$ python -q
>>> import numpy as np
>>> from numpy import linalg as LA
>>> np.set_printoptions(precision=2, suppress=True, linewidth=140)
>>> r0 = np.array([0, -1, 1, 3])
>>> W0 = r0[np.abs(np.subtract.outer(np.arange(4), np.arange(4)))]
>>> W0
array([[ 0, -1,  1,  3],
       [-1,  0, -1,  1],
       [ 1, -1,  0, -1],
       [ 3,  1, -1,  0]])
>>> vec = np.array([-1, 1, -1, 1])
>>> h = np.maximum(W0 @ vec, 0)
>>> np.flatnonzero(h > 1e-9)
array([0, 1])
>>> W0 * (h > 1e-9)[:, None]
array([[ 0, -1,  1,  3],
       [-1,  0, -1,  1],
       [ 0,  0,  0,  0],
       [ 0,  0,  0,  0]])
>>> Y = np.array([[0, 3, -3], [2, 0, 2], [2, 2, 1], [-2, 1, 0]])
>>> Y.T @ W0.T
array([[-6, -4,  0,  0],
       [ 5, -4,  2,  7],
       [-1,  2, -5, -8]])
>>> W0 @ Y
array([[-6,  5, -1],
       [-4, -4,  2],
       [ 0,  2, -5],
       [ 0,  7, -8]])
>>> Y @ W0
Traceback (most recent call last):
  File "<python-input-13>", line 1, in <module>
    Y @ W0
    ~~^~~~
ValueError: matmul: Input operand 1 has a mismatch in its core dimension 0, with gufunc signature (n?,k),(k,m?)->(n?,m?) (size 4 is different from 3)
>>> LA.matrix_rank(W0 @ Y)
np.int64(3)
>>> np.einsum("ik,kj->ij", W0, Y)
array([[-6,  5, -1],
       [-4, -4,  2],
       [ 0,  2, -5],
       [ 0,  7, -8]])
>>> np.einsum("ij->j", W0)
array([ 3, -1, -1,  3])
>>> np.einsum("ik,kj->ji", W0, Y)
array([[-6, -4,  0,  0],
       [ 5, -4,  2,  7],
       [-1,  2, -5, -8]])
>>> gram = W0.T @ W0
>>> LA.svd(W0, compute_uv=False) ** 2
array([14.66,  9.  ,  3.34,  1.  ])
>>> LA.eigvalsh(gram)[::-1]
array([14.66,  9.  ,  3.34,  1.  ])
>>> np.allclose(gram, gram.T)
True
>>> LA.matrix_rank(gram)
np.int64(4)
>>> gram
array([[11,  2, -2, -2],
       [ 2,  3, -2, -2],
       [-2, -2,  3,  2],
       [-2, -2,  2, 11]])
>>> np.diag(gram)
array([11,  3,  3, 11])
>>> A = np.load("a.npy")
>>> A
array([[ 0,  0,  0],
       [ 0,  1,  5],
       [-4, -3,  1]])
>>> # looks like rank 2
>>> Uu, sig, Vh = LA.svd(A)
>>> evecs = Vh[:(sig > 1e-8).sum()]
>>> rng = np.random.default_rng(57173)
>>> vec = A[1] + -2 * A[0] + rng.integers(2) * np.eye(3)[0]
>>> vec
array([0., 1., 5.])
>>> round(LA.norm(vec - evecs.T @ evecs @ vec), 2)
np.float64(0.0)
>>> LA.matrix_rank(np.vstack([A, vec]))
np.int64(2)
